% python3 -q
>>> import numpy as np
>>> import numpy.linalg as la
>>> np.set_printoptions(precision=1, suppress=True, linewidth=100, legacy="1.25")
>>> W0 = np.loadtxt("layer8.csv", delimiter=",")
>>> W0
array([[ 0., -3., -2.],
       [-3.,  0., -3.],
       [-2., -3.,  0.]])
>>> # symmetric
>>> P = np.triu(np.array([[1, -1, -1], [-5, 2, -3], [2, -3, 5]]), 1) + np.eye(3)
>>> B = P @ W0 @ la.inv(P)
>>> np.trace(B), np.trace(W0)
(0.0, 0.0)
>>> print(P @ W0 - W0 @ P)
[[  5.   3.  -6.]
 [  6.   6.  -3.]
 [  0.  -2. -11.]]
>>> np.round(np.poly(B), 1) + 0
array([  1.,   0., -22.,  36.])
>>> B
array([[  5.,   5.,  21.],
       [  3.,  12.,  36.],
       [ -2.,  -5., -17.]])
>>> K = np.load("sample2.npy")
>>> K
array([[-6., -7., -2.,  9.,  0.],
       [ 9.,  5., -7., -3.,  0.],
       [-4., -1.,  2., -4.,  0.],
       [-2.,  1.,  7., -2.,  0.],
       [ 0.,  0.,  0.,  0.,  0.]])
>>> # rows and columns are dependent
>>> [round(float(x), 1) for x in la.svd(K, compute_uv=False)[:3]]
[16.6, 11.8, 4.1]
>>> print(np.argsort(-la.norm(K, axis=0).round(6), kind="stable")[:3])
[0 3 2]
>>> print(np.einsum("ij,ji->", K, K))
-125.0
>>> print(round(float(la.det(K[::-1])), 1))
0.0
>>> np.round(la.eigvals(K), 1) + 0
array([ 1.2+8.3j,  1.2-8.3j, -3.3+0.j ,  0. +0.j ,  0. +0.j ])
>>> np.poly(K)
array([  1.,   1.,  63., 236.,   9.,   0.])
>>> def softmax(z):
...     e = np.exp(z - z.max(axis=-1, keepdims=True))
...     return e / e.sum(axis=-1, keepdims=True)
... 
>>> np.round(softmax(10 * K[1]), 1) + 0
array([1., 0., 0., 0., 0.])
>>> print(np.round(softmax(K[1] + -1), 1) + 0)
[1. 0. 0. 0. 0.]
>>> S = K @ K.T / np.sqrt(5)
>>> softmax(S).round(6).argmax(axis=1)
array([0, 1, 2, 3, 0])
>>> B = np.array([[2, 4, -5], [-1, -5, -4]])
>>> W2 = np.kron(B, K)
>>> W2
array([[-12., -14.,  -4.,  18.,   0., -24., -28.,  -8.,  36.,   0.,  30.,  35.,  10., -45.,  -0.],
       [ 18.,  10., -14.,  -6.,   0.,  36.,  20., -28., -12.,   0., -45., -25.,  35.,  15.,  -0.],
       [ -8.,  -2.,   4.,  -8.,   0., -16.,  -4.,   8., -16.,   0.,  20.,   5., -10.,  20.,  -0.],
       [ -4.,   2.,  14.,  -4.,   0.,  -8.,   4.,  28.,  -8.,   0.,  10.,  -5., -35.,  10.,  -0.],
       [  0.,   0.,   0.,   0.,   0.,   0.,   0.,   0.,   0.,   0.,  -0.,  -0.,  -0.,  -0.,  -0.],
       [  6.,   7.,   2.,  -9.,  -0.,  30.,  35.,  10., -45.,  -0.,  24.,  28.,   8., -36.,  -0.],
       [ -9.,  -5.,   7.,   3.,  -0., -45., -25.,  35.,  15.,  -0., -36., -20.,  28.,  12.,  -0.],
       [  4.,   1.,  -2.,   4.,  -0.,  20.,   5., -10.,  20.,  -0.,  16.,   4.,  -8.,  16.,  -0.],
       [  2.,  -1.,  -7.,   2.,  -0.,  10.,  -5., -35.,  10.,  -0.,   8.,  -4., -28.,   8.,  -0.],
       [ -0.,  -0.,  -0.,  -0.,  -0.,  -0.,  -0.,  -0.,  -0.,  -0.,  -0.,  -0.,  -0.,  -0.,  -0.]])
>>> la.matrix_rank(W2)
8
>>> W2.shape
(10, 15)
>>> left, s = la.svd(K)
Traceback (most recent call last):
  File "<python-input-31>", line 1, in <module>
    left, s = la.svd(K)
    ^^^^^^^
ValueError: too many values to unpack (expected 2)
>>> left, s, vt = la.svd(K, full_matrices=False)
>>> print(np.abs(vt[0]))
[0.7 0.5 0.3 0.5 0. ]
>>> np.abs(left[:, 0]).round(6).argmax()
1
>>> print(np.round(left.T @ left, 1) + 0)
[[1. 0. 0. 0. 0.]
 [0. 1. 0. 0. 0.]
 [0. 0. 1. 0. 0.]
 [0. 0. 0. 1. 0.]
 [0. 0. 0. 0. 1.]]
>>> np.round(np.sqrt((s ** 2).sum()), 1), round(float(la.norm(K)), 1)
(20.7, 20.7)
>>> np.cumsum(s ** 2) / np.sum(s ** 2)
array([0.6, 1. , 1. , 1. , 1. ])
>>> W2 = np.array([[7, 1, 6, 0, 5, 0, 2],
...     [6, 3, 7, 3, 8, 0, 3],
...     [4, 1, 4, 4, 8, 6, 4],
...     [0, 1, 9, 3, 0, 3, 0],
...     [5, 6, 4, 5, 9, 7, 5],
...     [2, 3, 4, 7, 0, 7, 9],
...     [7, 4, 2, 8, 0, 4, 1]])
>>> rng = np.random.default_rng(82123)
>>> A = (rng.random((11, 7)) < 0.25) @ W2
>>> print(A)
[[ 7  1  6  0  5  0  2]
 [ 0  0  0  0  0  0  0]
 [ 6  4  8 11  8 13 13]
 [ 7  1  6  0  5  0  2]
 [11  9 11  8 17  7  8]
 [ 6  3  7  3  8  0  3]
 [12 11 15 16  9 14  6]
 [14 13 10 20  9 18 15]
 [25 14 19 16 22 11 11]
 [20  8 15 11 13  4  6]
 [ 9  4 10  7  5  7 11]]
>>> # rows 0 and 3 are equal
>>> P = A @ la.solve(A.T @ A, A.T)
>>> P.round(1) + 0
array([[ 0.3,  0. ,  0. ,  0.3,  0. , -0.2,  0. , -0.2,  0.2,  0. ,  0.2],
       [ 0. ,  0. ,  0. ,  0. ,  0. ,  0. ,  0. ,  0. ,  0. ,  0. ,  0. ],
       [ 0. ,  0. ,  1. ,  0. ,  0. ,  0. ,  0. ,  0. ,  0. ,  0. ,  0. ],
       [ 0.3,  0. ,  0. ,  0.3,  0. , -0.2,  0. , -0.2,  0.2,  0. ,  0.2],
       [ 0. ,  0. ,  0. ,  0. ,  0.8,  0.3,  0. ,  0. ,  0.2, -0.2,  0. ],
       [-0.2,  0. ,  0. , -0.2,  0.3,  0.6,  0. , -0.2, -0.1,  0.3,  0.2],
       [ 0. ,  0. ,  0. ,  0. ,  0. ,  0. ,  1. ,  0. ,  0. ,  0. ,  0. ],
       [-0.2,  0. ,  0. , -0.2,  0. , -0.2,  0. ,  0.8,  0.2,  0. ,  0.2],
       [ 0.2,  0. ,  0. ,  0.2,  0.2, -0.1,  0. ,  0.2,  0.6,  0.3, -0.2],
       [ 0. ,  0. ,  0. ,  0. , -0.3,  0.3,  0. ,  0. ,  0.2,  0.8,  0. ],
       [ 0.2,  0. ,  0. ,  0.2,  0. ,  0.2,  0. ,  0.2, -0.2,  0. ,  0.8]])
>>> np.round(np.trace(P), 1)
7.0
>>> np.round(la.eigvalsh(P), 1) + 0
array([0., 0., 0., 0., 1., 1., 1., 1., 1., 1., 1.])
>>> print(np.round(P @ A[:, 3], 1) + 0)
[ 0.  0. 11.  0.  8.  3. 16. 20. 16. 11.  7.]
>>> x0 = np.array([5, 9, 4, -3, 2, 0, -7])
>>> a = np.maximum(A @ x0, 0)
>>> print(a)
[ 64   0   0  64 134  71 147  80 246 183  33]
>>> print(np.tanh(A @ x0))
[ 1.  0. -1.  1.  1.  1.  1.  1.  1.  1.  1.]
>>> print(A * (a > 1e-9)[:, None])
[[ 7  1  6  0  5  0  2]
 [ 0  0  0  0  0  0  0]
 [ 0  0  0  0  0  0  0]
 [ 7  1  6  0  5  0  2]
 [11  9 11  8 17  7  8]
 [ 6  3  7  3  8  0  3]
 [12 11 15 16  9 14  6]
 [14 13 10 20  9 18 15]
 [25 14 19 16 22 11 11]
 [20  8 15 11 13  4  6]
 [ 9  4 10  7  5  7 11]]
>>> B = np.c_[A[:, :6] @ np.array([[-3, -4, -1, 5, 0, -4],
...     [5, -2, -4, 0, 5, 2],
...     [5, 0, 1, -1, 0, 4],
...     [1, -5, 1, 5, -2, 4],
...     [1, -2, 4, 0, -1, 5],
...     [5, 2, -2, 1, 0, -2]]), np.array([3, 3, 0, 3, 3, 2, 0, 2, 1, 1, 2])]
>>> B
array([[  19,  -40,   15,   29,    0,   23,    3],
       [   0,    0,    0,    0,    0,    0,    3],
       [ 126,  -77,    3,   90,  -10,   74,    0],
       [  19,  -40,   15,   29,    0,   23,    3],
       [ 127, -122,   26,   91,   12,  121,    3],
       [  43,  -61,   24,   38,    1,   62,    2],
       [ 189, -140,  -17,  139,   14,  115,    0],
       [ 192, -164,  -36,  178,   16,   99,    2],
       [ 183, -230,   20,  197,   16,  156,    1],
       [  99, -169,   18,  144,    5,   97,    1],
       [  90,  -75,   -2,   77,    1,   51,    2]])
>>> print(np.round(la.norm(B - A @ la.lstsq(A, B)[0], axis=0), 1) + 0)
[0.  0.  0.  0.  0.  0.  4.2]
>>> print(la.matrix_rank(B))
7
>>> arr = np.array([[-1, 3, -2, 2, 0, -2, 2, -3, 1, 1],
...     [-1, 1, 3, 3, 2, 1, 2, 1, -2, -2],
...     [-3, 0, 2, 2, 1, -2, 3, -1, -1, -3],
...     [3, -2, 3, 3, 1, 2, -2, -1, -1, -2],
...     [-1, 0, -1, 1, 0, -3, 1, 1, -1, -1],
...     [1, -3, 0, 1, 0, 2, 2, -2, 3, -2],
...     [1, -1, 2, 0, -3, 2, 1, -2, -3, 3]])
>>> arr[1] = arr[5]
>>> arr
array([[-1,  3, -2,  2,  0, -2,  2, -3,  1,  1],
       [ 1, -3,  0,  1,  0,  2,  2, -2,  3, -2],
       [-3,  0,  2,  2,  1, -2,  3, -1, -1, -3],
       [ 3, -2,  3,  3,  1,  2, -2, -1, -1, -2],
       [-1,  0, -1,  1,  0, -3,  1,  1, -1, -1],
       [ 1, -3,  0,  1,  0,  2,  2, -2,  3, -2],
       [ 1, -1,  2,  0, -3,  2,  1, -2, -3,  3]])
>>> # rows 1 and 5 are equal
>>> left, s, vt = la.svd(arr)
>>> np.argmax(s[:-1] / (s[1:] + 1e-6)) + 1
6
>>> s.round(1) + 0
array([9.5, 8.2, 6.2, 6.1, 4.1, 2.3, 0. ])
>>> B = left[:, :6] @ np.diag(s[:6]) @ vt[:6]
>>> print(np.round(np.abs(arr - B).max(), 1))
0.0
>>> la.matrix_rank(B)
6
>>> B.round(1) + 0
array([[-1.,  3., -2.,  2.,  0., -2.,  2., -3.,  1.,  1.],
       [ 1., -3.,  0.,  1.,  0.,  2.,  2., -2.,  3., -2.],
       [-3.,  0.,  2.,  2.,  1., -2.,  3., -1., -1., -3.],
       [ 3., -2.,  3.,  3.,  1.,  2., -2., -1., -1., -2.],
       [-1.,  0., -1.,  1.,  0., -3.,  1.,  1., -1., -1.],
       [ 1., -3.,  0.,  1.,  0.,  2.,  2., -2.,  3., -2.],
       [ 1., -1.,  2.,  0., -3.,  2.,  1., -2., -3.,  3.]])
>>> x0 = np.array([0, -2, 2, -3, -3, -2, 3, -2, 3, -3])
>>> (arr @ x0).argmax()
1
>>> arr @ (2 * x0)
array([  0,  48,  32, -14,   4,  48,   0])
>>> np.sign((arr @ x0).round(6))
array([ 0,  1,  1, -1,  1,  1,  0])
>>> (arr * x0).sum(axis=1)
array([ 0, 24, 16, -7,  2, 24,  0])
>>> blk = np.stack([arr, 4 * arr, arr[::-1]])
>>> la.matrix_rank(blk.reshape(3, -1))
2
>>> print((blk @ arr.T).shape)
(3, 7, 7)
>>> la.norm(blk, axis=(1, 2))
array([16. , 63.9, 16. ])
>>> m1 = np.load("block5.npy")
>>> m1
array([[-3,  0,  0],
       [-2, -1,  0],
       [-1, -3,  1]])
>>> [round(float(x), 1) for x in la.svd(m1, compute_uv=False)[:3]]
[4.2, 2.7, 0.3]
>>> la.matrix_rank(m1, rtol=0.1)
2
>>> np.round(np.abs(la.svd(m1)[2][-1]), 1) + 0
array([0. , 0.3, 1. ])
>>> la.cond(m1) > 100
False
>>> (m1 - m1.T) / 2
array([[ 0. ,  1. ,  0.5],
       [-1. ,  0. ,  1.5],
       [-0.5, -1.5,  0. ]])
>>> la.determinant(m1)
Traceback (most recent call last):
  File "<python-input-84>", line 1, in <module>
    la.determinant(m1)
    ^^^^^^^^^^^^^^
AttributeError: module 'numpy.linalg' has no attribute 'determinant'
>>> print(round(la.det(m1), 1))
3.0
>>> F = np.loadtxt("mat.csv", delimiter=",")
>>> F
array([[ 0.,  3., -4.,  3.,  0., -3., -1., -1., -1.],
       [-3.,  0., -3., -1.,  1., -5.,  1.,  0.,  3.],
       [ 4.,  3.,  0., -1.,  1., -5.,  3., -4., -5.],
       [-3.,  1.,  1.,  0.,  0.,  0., -3.,  0., -1.],
       [ 0., -1., -1.,  0.,  0.,  4.,  5., -2.,  1.],
       [ 3.,  5.,  5.,  0., -4.,  0.,  1.,  6., -3.],
       [ 1., -1., -3.,  3., -5., -1.,  0.,  5., -2.],
       [ 1.,  0.,  4.,  0.,  2., -6., -5.,  0., -4.],
       [ 1., -3.,  5.,  1., -1.,  3.,  2.,  4.,  0.]])
>>> # null space of dimension 1
>>> rk = la.matrix_rank(F)
>>> print(rk)
8
>>> N = la.svd(F)[2][rk:].T
>>> N.shape
(9, 1)
>>> np.round(N @ N.T, 1) + 0
array([[ 0. ,  0. ,  0. ,  0. ,  0. ,  0. ,  0. ,  0. ,  0. ],
       [ 0. ,  0. ,  0. ,  0. ,  0. ,  0. ,  0. ,  0. ,  0. ],
       [ 0. ,  0. ,  0.1,  0.1, -0.2, -0.1,  0. , -0.2,  0.1],
       [ 0. ,  0. ,  0.1,  0.1, -0.1,  0. ,  0. , -0.1,  0.1],
       [ 0. ,  0. , -0.2, -0.1,  0.4,  0.1,  0. ,  0.3, -0.2],
       [ 0. ,  0. , -0.1,  0. ,  0.1,  0. ,  0. ,  0.1, -0.1],
       [ 0. ,  0. ,  0. ,  0. ,  0. ,  0. ,  0. ,  0. ,  0. ],
       [ 0. ,  0. , -0.2, -0.1,  0.3,  0.1,  0. ,  0.2, -0.2],
       [ 0. ,  0. ,  0.1,  0.1, -0.2, -0.1,  0. , -0.2,  0.1]])
>>> np.round(F @ la.pinv(F) @ F, 1) + 0
array([[ 0.,  3., -4.,  3.,  0., -3., -1., -1., -1.],
       [-3.,  0., -3., -1.,  1., -5.,  1.,  0.,  3.],
       [ 4.,  3.,  0., -1.,  1., -5.,  3., -4., -5.],
       [-3.,  1.,  1.,  0.,  0.,  0., -3.,  0., -1.],
       [ 0., -1., -1.,  0.,  0.,  4.,  5., -2.,  1.],
       [ 3.,  5.,  5.,  0., -4.,  0.,  1.,  6., -3.],
       [ 1., -1., -3.,  3., -5., -1.,  0.,  5., -2.],
       [ 1.,  0.,  4.,  0.,  2., -6., -5.,  0., -4.],
       [ 1., -3.,  5.,  1., -1.,  3.,  2.,  4.,  0.]])
>>> np.abs(np.diag(la.qr(F)[1])) > 1e-9
array([ True,  True,  True,  True,  True,  True,  True,  True, False])
>>> print(np.unique(F.round(6), axis=0).shape)
(9, 9)
>>> left, s, vt = la.svd(F)
>>> s.round(1) + 0
array([13.7, 13.7,  9.6,  9.6,  5.5,  5.5,  2.4,  2.4,  0. ])
>>> B = left[:, :8] @ np.diag(s[:8]) @ vt[:8]
>>> round(float(la.norm(F - B, 2)), 1), round(float(s[8]), 1)
(0.0, 0.0)
>>> la.matrix_rank(F, rtol=0.05)
8
>>> round(float(la.norm(F - B) / la.norm(F)), 1)
0.0
>>> u = np.array([-2, 4, -7, 7])
>>> M = -1 * np.eye(4) + np.outer(u, u)
>>> print(M)
[[  3.  -8.  14. -14.]
 [ -8.  15. -28.  28.]
 [ 14. -28.  48. -49.]
 [-14.  28. -49.  48.]]
>>> ev, V = la.eigvalsh(M)
Traceback (most recent call last):
  File "<python-input-106>", line 1, in <module>
    ev, V = la.eigvalsh(M)
    ^^^^^
ValueError: too many values to unpack (expected 2)
>>> ev, V = la.eigh(M)
>>> print(np.unique(ev.round(6) + 0, return_counts=True)[1])
[3 1]
>>> np.round(V.T @ V, 1) + 0
array([[1., 0., 0., 0.],
       [0., 1., 0., 0.],
       [0., 0., 1., 0.],
       [0., 0., 0., 1.]])
>>> la.eigvalsh(M @ M)
array([    1.,     1.,     1., 13689.])
>>> print(V @ np.diag(ev) @ V.T)
[[  3.  -8.  14. -14.]
 [ -8.  15. -28.  28.]
 [ 14. -28.  48. -49.]
 [-14.  28. -49.  48.]]
>>> np.abs(V[:, -1])
array([0.2, 0.4, 0.6, 0.6])
>>> left, s, vt = la.svd(M)
>>> np.argmax(s[:-1] / (s[1:] + 1e-6)) + 1
1
>>> s
array([117.,   1.,   1.,   1.])
>>> B = left[:, :1] @ np.diag(s[:1]) @ vt[:1]
>>> np.round(np.abs(M - B).max(), 1)
1.0
>>> np.round(la.norm(M - B) / la.norm(M), 1)
0.0
>>> data = np.diag(3 * np.array([2, 5, 3])) + np.array([[2, -2, -1], [2, 0, 2], [-2, 1, -1]])
>>> data
array([[ 8, -2, -1],
       [ 2, 15,  2],
       [-2,  1,  8]])
>>> q, V = la.qr(W0[:, :2])[0], la.qr(W0[:, 2:])[0]
>>> s = la.svd(q.T @ V, compute_uv=False)
>>> np.degrees(np.arccos(s.clip(0, 1)))
array([45.2])
>>> print((s > 0.9).sum())
0
>>> round(float(la.norm(q @ q.T - V @ V.T, 2)), 1)
1.0
